In [1]: import numpy as np

In [2]: from numpy import linalg as LA

In [3]: np.set_printoptions(precision=1, suppress=True, linewidth=140, legacy="1.25")

In [4]: W0 = np.loadtxt("dump.csv", delimiter=",")

In [5]: W0.round(1) + 0
Out[5]: 
array([[ 0. ,  0. ,  0. ,  0. ,  0. ,  0. ,  0. ,  0. ,  0. ],
       [ 0. ,  0.2,  0.1, -0.1,  0.2, -0.2, -0.2,  0.1,  0.1],
       [ 0. ,  0.1,  0.1, -0.1,  0.1, -0.1, -0.1,  0.1,  0.1],
       [ 0. , -0.1, -0.1,  0.1, -0.1,  0.1,  0.1, -0.1, -0.1],
       [ 0. ,  0.2,  0.1, -0.1,  0.2, -0.2, -0.2,  0.1,  0.1],
       [ 0. , -0.2, -0.1,  0.1, -0.2,  0.2,  0.2, -0.1, -0.1],
       [ 0. , -0.2, -0.1,  0.1, -0.2,  0.2,  0.2, -0.1, -0.1],
       [ 0. ,  0.1,  0.1, -0.1,  0.1, -0.1, -0.1,  0.1,  0.1],
       [ 0. ,  0.1,  0.1, -0.1,  0.1, -0.1, -0.1,  0.1,  0.1]])

In [6]: # symmetric, so the eigenvalues are real

In [7]: x = np.array([3, 1, 2, 3, 1, 2, 1, 1, 0])

In [8]: LA.eigvalsh(2 * W0 - np.eye(9))
Out[8]: array([-1., -1., -1., -1., -1., -1., -1., -1.,  1.])

In [9]: np.round(np.eye(9) - W0, 1) + 0
Out[9]: 
array([[ 1. ,  0. ,  0. ,  0. ,  0. ,  0. ,  0. ,  0. ,  0. ],
       [ 0. ,  0.8, -0.1,  0.1, -0.2,  0.2,  0.2, -0.1, -0.1],
       [ 0. , -0.1,  0.9,  0.1, -0.1,  0.1,  0.1, -0.1, -0.1],
       [ 0. ,  0.1,  0.1,  0.9,  0.1, -0.1, -0.1,  0.1,  0.1],
       [ 0. , -0.2, -0.1,  0.1,  0.8,  0.2,  0.2, -0.1, -0.1],
       [ 0. ,  0.2,  0.1, -0.1,  0.2,  0.8, -0.2,  0.1,  0.1],
       [ 0. ,  0.2,  0.1, -0.1,  0.2, -0.2,  0.8,  0.1,  0.1],
       [ 0. , -0.1, -0.1,  0.1, -0.1,  0.1,  0.1,  0.9, -0.1],
       [ 0. , -0.1, -0.1,  0.1, -0.1,  0.1,  0.1, -0.1,  0.9]])

In [10]: vals, evecs = LA.eigh(W0)

In [11]: x = np.array([4, -2, 5, -3, 4, -2, 8, -2, -5])

In [12]: (np.sign(evecs[:, -1].round(6)) == np.sign(evecs[0, -1].round(6))).astype(int)
Out[12]: array([1, 1, 1, 0, 1, 0, 0, 1, 1])

In [13]: np.round(evecs * np.maximum(vals, 0) @ evecs.T, 1) + 0
Out[13]: 
array([[ 0. ,  0. ,  0. ,  0. ,  0. ,  0. ,  0. ,  0. ,  0. ],
       [ 0. ,  0.2,  0.1, -0.1,  0.2, -0.2, -0.2,  0.1,  0.1],
       [ 0. ,  0.1,  0.1, -0.1,  0.1, -0.1, -0.1,  0.1,  0.1],
       [ 0. , -0.1, -0.1,  0.1, -0.1,  0.1,  0.1, -0.1, -0.1],
       [ 0. ,  0.2,  0.1, -0.1,  0.2, -0.2, -0.2,  0.1,  0.1],
       [ 0. , -0.2, -0.1,  0.1, -0.2,  0.2,  0.2, -0.1, -0.1],
       [ 0. , -0.2, -0.1,  0.1, -0.2,  0.2,  0.2, -0.1, -0.1],
       [ 0. ,  0.1,  0.1, -0.1,  0.1, -0.1, -0.1,  0.1,  0.1],
       [ 0. ,  0.1,  0.1, -0.1,  0.1, -0.1, -0.1,  0.1,  0.1]])

In [14]: np.round(LA.eigvalsh(W0[1:, 1:]), 1) + 0
Out[14]: array([0., 0., 0., 0., 0., 0., 0., 1.])

In [15]: np.round(evecs * np.abs(vals) @ evecs.T, 1) + 0
Out[15]: 
array([[ 0. ,  0. ,  0. ,  0. ,  0. ,  0. ,  0. ,  0. ,  0. ],
       [ 0. ,  0.2,  0.1, -0.1,  0.2, -0.2, -0.2,  0.1,  0.1],
       [ 0. ,  0.1,  0.1, -0.1,  0.1, -0.1, -0.1,  0.1,  0.1],
       [ 0. , -0.1, -0.1,  0.1, -0.1,  0.1,  0.1, -0.1, -0.1],
       [ 0. ,  0.2,  0.1, -0.1,  0.2, -0.2, -0.2,  0.1,  0.1],
       [ 0. , -0.2, -0.1,  0.1, -0.2,  0.2,  0.2, -0.1, -0.1],
       [ 0. , -0.2, -0.1,  0.1, -0.2,  0.2,  0.2, -0.1, -0.1],
       [ 0. ,  0.1,  0.1, -0.1,  0.1, -0.1, -0.1,  0.1,  0.1],
       [ 0. ,  0.1,  0.1, -0.1,  0.1, -0.1, -0.1,  0.1,  0.1]])

In [16]: round(x @ W0 @ x / (x @ x), 1), np.round(vals[0], 1), round(vals[-1], 1)
Out[16]: (0.0, -0.0, 1.0)

In [17]: round(float(x @ W0 @ x), 1)
Out[17]: 0.2

In [18]: round(float(np.abs(W0).sum(axis=1).max()), 1), round(np.abs(vals).max(), 1)
Out[18]: (1.4, 1.0)

In [19]: Y = np.array([[1, 0],
    ...:     [3, 3],
    ...:     [0, 0],
    ...:     [0, 2],
    ...:     [1, 1],
    ...:     [1, 0],
    ...:     [2, 2],
    ...:     [2, 3],
    ...:     [2, 3]])

In [20]: np.round(np.einsum("ij,ij->i", W0, W0), 1) + 0
Out[20]: array([0. , 0.2, 0.1, 0.1, 0.2, 0.2, 0.2, 0.1, 0.1])

In [21]: LA.matrix_rank(W0 @ Y)
Out[21]: 1

In [22]: rng = np.random.default_rng(3514)

In [23]: labels = rng.permutation(9)

In [24]: labels
Out[24]: array([1, 7, 5, 8, 6, 2, 0, 3, 4])

In [25]: Y = W0[labels][:, labels]

In [26]: np.allclose(Y, W0)
Out[26]: False

In [27]: np.round(np.sort(np.abs(LA.eigvals(Y))), 1) + 0
Out[27]: array([0., 0., 0., 0., 0., 0., 0., 0., 1.])

In [28]: Y = np.array([[-2, 3, 0, -3, -2, -2, 3, 0, -3, -2],
    ...:     [1, 2, -1, -1, 2, 0, 3, 1, -2, -2],
    ...:     [0, -2, 0, 0, -1, 3, 3, -2, 2, 2],
    ...:     [3, 1, 0, 3, 0, 0, 0, -2, -3, -1],
    ...:     [-1, -2, 3, -1, -2, -2, -2, 2, -1, 0],
    ...:     [3, -3, 1, 0, 2, -1, -2, -1, 0, 1],
    ...:     [3, -1, -3, -2, 3, 0, -3, 2, 0, 1],
    ...:     [1, -1, 0, 2, 3, 1, 2, -1, 0, -1],
    ...:     [2, -2, 1, 0, -3, 2, 1, 2, 1, 3],
    ...:     [3, -2, 1, 3, 2, -3, 1, 3, 1, 3]])

In [29]: Z = np.array([[1, 0], [0, 0]])

In [30]: mat = np.block([[Y, np.array([[-3, -1],
    ...:     [-3, -5],
    ...:     [0, -2],
    ...:     [-1, -4],
    ...:     [1, 2],
    ...:     [3, 2],
    ...:     [-5, -1],
    ...:     [5, -2],
    ...:     [-3, -3],
    ...:     [1, 5]])], [np.zeros((2, 10)), Z]])

In [31]: mat
Out[31]: 
array([[-2.,  3.,  0., -3., -2., -2.,  3.,  0., -3., -2., -3., -1.],
       [ 1.,  2., -1., -1.,  2.,  0.,  3.,  1., -2., -2., -3., -5.],
       [ 0., -2.,  0.,  0., -1.,  3.,  3., -2.,  2.,  2.,  0., -2.],
       [ 3.,  1.,  0.,  3.,  0.,  0.,  0., -2., -3., -1., -1., -4.],
       [-1., -2.,  3., -1., -2., -2., -2.,  2., -1.,  0.,  1.,  2.],
       [ 3., -3.,  1.,  0.,  2., -1., -2., -1.,  0.,  1.,  3.,  2.],
       [ 3., -1., -3., -2.,  3.,  0., -3.,  2.,  0.,  1., -5., -1.],
       [ 1., -1.,  0.,  2.,  3.,  1.,  2., -1.,  0., -1.,  5., -2.],
       [ 2., -2.,  1.,  0., -3.,  2.,  1.,  2.,  1.,  3., -3., -3.],
       [ 3., -2.,  1.,  3.,  2., -3.,  1.,  3.,  1.,  3.,  1.,  5.],
       [ 0.,  0.,  0.,  0.,  0.,  0.,  0.,  0.,  0.,  0.,  1.,  0.],
       [ 0.,  0.,  0.,  0.,  0.,  0.,  0.,  0.,  0.,  0.,  0.,  0.]])

In [32]: # rank 11

In [33]: x = np.array([-9, 0, -4, 8, 4, -8, -1, 6, 1, -5, -6, 1])

In [34]: (mat @ x).argmax()
Out[34]: 9

In [35]: mat @ np.eye(12)[0]
Out[35]: array([-2.,  1.,  0.,  3., -1.,  3.,  3.,  1.,  2.,  3.,  0.,  0.])

In [36]: mat @ (2 * x)
Out[36]: array([  46.,   38., -106.,  -22.,   12.,  -80.,   40.,  -48.,  -76.,   54.,  -12.,    0.])

In [37]: mat @ np.ones(12)
Out[37]: array([-12.,  -5.,   3.,  -4.,  -3.,   5.,  -6.,   9.,   1.,  18.,   1.,   0.])

In [38]: mat @ x
Out[38]: array([ 23.,  19., -53., -11.,   6., -40.,  20., -24., -38.,  27.,  -6.,   0.])
